$ python3 -q
>>> import numpy as np
>>> np.set_printoptions(precision=2, suppress=True, linewidth=200, floatmode="fixed")
>>> A = np.array([[19.07, 15.49, 20.25],
...     [22.45, 13.36, 21.11],
...     [20.59, 16.4, 18.42],
...     [19.66, 14.42, 20.55],
...     [20.35, 16.04, 17.51],
...     [21.0, 15.24, 18.97],
...     [19.84, 14.11, 19.52],
...     [20.46, 16.79, 19.42],
...     [21.05, 15.09, 18.75],
...     [21.15, 15.98, 20.09]])
>>> A
array([[19.07, 15.49, 20.25],
       [22.45, 13.36, 21.11],
       [20.59, 16.40, 18.42],
       [19.66, 14.42, 20.55],
       [20.35, 16.04, 17.51],
       [21.00, 15.24, 18.97],
       [19.84, 14.11, 19.52],
       [20.46, 16.79, 19.42],
       [21.05, 15.09, 18.75],
       [21.15, 15.98, 20.09]])
>>> Ac = A - A.mean(axis=0)
>>> vecs = np.linalg.svd(Ac)[2][:1]
>>> Y = Ac - Ac @ vecs.T @ vecs
>>> np.diag(vecs.T @ vecs)
array([0.06, 0.48, 0.46])
>>> Y.std(axis=0)
array([0.83, 0.47, 0.52])
>>> G = np.cov(A, rowvar=False)
>>> np.argsort(-A.std(axis=0).round(6), kind="stable")
array([2, 1, 0])
>>> G.shape
(3, 3)
>>> G
array([[ 0.88, -0.26,  0.12],
       [-0.26,  1.16, -0.68],
       [ 0.12, -0.68,  1.17]])
>>> np.polyfit(A[:, 1], A[:, 0], 1)
array([-0.22, 23.92])
>>> np.linalg.eigvalsh(G)[::-1]
array([1.92, 0.84, 0.46])
>>> A.std(axis=0)
array([0.89, 1.02, 1.03])
>>> x0 = np.ones(3)
>>> for _ in range(5):
...     x0 = G @ x0
...     x0 /= np.linalg.norm(x0)
...     print(round(x0 @ G @ x0, 2))
... 
0.84
1.57
1.86
1.91
1.92
>>> x0
array([ 0.29, -0.69,  0.66])
>>> Y = np.c_[A[:, :1] @ np.array([[3]]), np.array([0, -1, 2, -2, 2, 2, 0, -1, -3, 2])]
>>> Y
array([[57.21,  0.00],
       [67.35, -1.00],
       [61.77,  2.00],
       [58.98, -2.00],
       [61.05,  2.00],
       [63.00,  2.00],
       [59.52,  0.00],
       [61.38, -1.00],
       [63.15, -3.00],
       [63.45,  2.00]])
>>> np.linalg.matrix_rank(Y)
np.int64(2)
>>> np.linalg.matrix_rank(np.c_[A, Y])
np.int64(4)
>>> np.round(np.linalg.lstsq(A, Y[:, 0])[0], 2) + 0
array([3.00, 0.00, 0.00])
>>> np.round(np.linalg.norm(Y - A @ np.linalg.lstsq(A, Y)[0], axis=0), 2) + 0
array([0.00, 4.87])
>>> E = np.load("x.npy")
>>> E
array([[-2, -3, -3, -2],
       [-1, -2, -2, -1],
       [ 2,  1,  1,  2]])
>>> # rank 2
>>> rk = np.linalg.matrix_rank(E)
>>> rk
np.int64(2)
>>> ns = np.linalg.svd(E)[2][rk:].T
>>> ns.shape
(4, 2)
>>> [int(np.linalg.matrix_rank(np.delete(E, i, axis=0))) for i in range(3)]
[2, 2, 2]
>>> np.allclose(E @ ns, 0)
True
>>> np.round(ns @ ns.T, 2) + 0
array([[ 0.50,  0.00,  0.00, -0.50],
       [ 0.00,  0.50, -0.50,  0.00],
       [ 0.00, -0.50,  0.50,  0.00],
       [-0.50,  0.00,  0.00,  0.50]])
>>> U, sv, Vt = np.linalg.svd(E)
>>> vecs = Vt[:(sv > 1e-8).sum()]
>>> rng = np.random.default_rng(58965)
>>> x0 = E[0] + -3 * E[2] + rng.integers(2) * np.eye(4)[3]
>>> x0
array([-8.00, -6.00, -6.00, -7.00])
>>> np.allclose(vecs.T @ vecs @ x0, x0)
False
>>> np.diag(vecs.T @ vecs)
array([0.50, 0.50, 0.50, 0.50])
>>> np.linalg.matrix_rank(np.vstack([E, x0]))
np.int64(3)
>>> U, sv, Vt = np.linalg.svd(E)
>>> np.argmax(sv[:-1] / (sv[1:] + 1e-6)) + 1
np.int64(2)
>>> sv.round(2) + 0
array([6.60, 1.54, 0.00])
>>> Y = U[:, :2] @ np.diag(sv[:2]) @ Vt[:2]
>>> round(float(np.linalg.norm(E - Y) / np.linalg.norm(E)), 2)
0.0
>>> Y
array([[-2.00, -3.00, -3.00, -2.00],
       [-1.00, -2.00, -2.00, -1.00],
       [ 2.00,  1.00,  1.00,  2.00]])
>>> round(float(np.linalg.norm(E - Y, 2)), 2), round(sv[2], 2)
(0.0, np.float64(0.0))
>>> W = np.array([[-5, 0, -5, -4, -3],
...     [-2, 1, 0, 5, 4],
...     [4, 1, 2, -3, -1],
...     [-1, 4, 1, 4, -5]])
>>> c = np.array([2, 0, 0, 0, 2])
>>> hid = np.maximum(Y @ W + c, 0)
>>> np.linalg.matrix_rank(hid)
np.int64(3)
>>> basis = np.array([[3, 3], [1, 3], [1, 3], [1, 3], [1, 1]])
>>> W @ basis
array([[-27, -45],
       [  4,  16],
       [ 11,  11],
       [  1,  19]])
>>> hid @ basis
array([[35.00, 39.00],
       [16.00, 16.00],
       [12.00, 36.00]])
>>> (hid @ basis).round(6).argmax(axis=1)
array([1, 0, 1])
>>> round(float(np.trace(np.linalg.pinv(E) @ E)), 2)
2.0
>>> np.linalg.lstsq(E[:-1].T, E[-1])[2]
np.int32(2)
>>> np.unique(E.round(6), axis=0).shape
(3, 4)
>>> E @ np.linalg.pinv(E) @ E
array([[-2.00, -3.00, -3.00, -2.00],
       [-1.00, -2.00, -2.00, -1.00],
       [ 2.00,  1.00,  1.00,  2.00]])
>>> np.abs(np.diag(np.linalg.qr(E)[1])) > 1e-9
array([ True,  True, False])
>>> arr = np.loadtxt("test1.csv", delimiter=",")
>>> arr
array([[3.00, 1.00, 1.00, 1.00],
       [1.00, 3.00, 1.00, 1.00],
       [1.00, 1.00, 3.00, 1.00],
       [1.00, 1.00, 1.00, 3.00]])
>>> # symmetric
>>> w, vecs = np.linalg.eigh(arr)
>>> np.abs(vecs[:, -1])
array([0.50, 0.50, 0.50, 0.50])
>>> np.linalg.eigvalsh(arr + 2 * np.eye(4))
array([4.00, 4.00, 4.00, 8.00])
>>> round(w.sum(), 2), np.trace(arr)
(np.float64(12.0), np.float64(12.0))
>>> np.unique(w.round(6) + 0, return_counts=True)[1]
array([3, 1])
